% ipython --no-banner

In [1]: import numpy as np

In [2]: np.set_printoptions(precision=3, suppress=True, linewidth=140)

In [3]: K = np.load("mat.npy")

In [4]: K
Out[4]: 
array([[ 0.3 ,  0.36, -0.78],
       [-0.9 , -1.08,  2.34],
       [-0.95, -1.14,  2.47],
       [-0.25, -0.3 ,  0.65],
       [-0.25, -0.3 ,  0.65],
       [-0.2 , -0.24,  0.52]])

In [5]: Y = K / np.linalg.norm(K, axis=1, keepdims=True)

In [6]: C2 = Y @ Y.T

In [7]: np.argwhere(np.triu(np.abs(C2) > 0.95, 1))
Out[7]: 
array([[0, 1],
       [0, 2],
       [0, 3],
       [0, 4],
       [0, 5],
       [1, 2],
       [1, 3],
       [1, 4],
       [1, 5],
       [2, 3],
       [2, 4],
       [2, 5],
       [3, 4],
       [3, 5],
       [4, 5]])

In [8]: round(float(np.degrees(np.arccos(np.clip(C2[2, 4], -1, 1)))), 3)
Out[8]: 0.0

In [9]: C2
Out[9]: 
array([[ 1., -1., -1., -1., -1., -1.],
       [-1.,  1.,  1.,  1.,  1.,  1.],
       [-1.,  1.,  1.,  1.,  1.,  1.],
       [-1.,  1.,  1.,  1.,  1.,  1.],
       [-1.,  1.,  1.,  1.,  1.,  1.],
       [-1.,  1.,  1.,  1.,  1.,  1.]])

In [10]: C2[2]
Out[10]: array([-1.,  1.,  1.,  1.,  1.,  1.])

In [11]: np.linalg.norm(Y, axis=1)
Out[11]: array([1., 1., 1., 1., 1., 1.])

In [12]: U, sv, Vt = np.linalg.svd(C2)

In [13]: vecs = Vt[:(sv > 1e-8).sum()]

In [14]: rng = np.random.default_rng(23040)

In [15]: x = C2[4] + 5 * C2[1] + rng.integers(2) * np.eye(6)[1]

In [16]: x
Out[16]: array([-6.,  7.,  6.,  6.,  6.,  6.])

In [17]: np.linalg.matrix_rank(np.vstack([C2, x]))
Out[17]: np.int64(2)

In [18]: round(np.linalg.norm(x - vecs.T @ vecs @ x), 3)
Out[18]: np.float64(0.913)

In [19]: np.diag(vecs.T @ vecs)
Out[19]: array([0.167, 0.167, 0.167, 0.167, 0.167, 0.167])
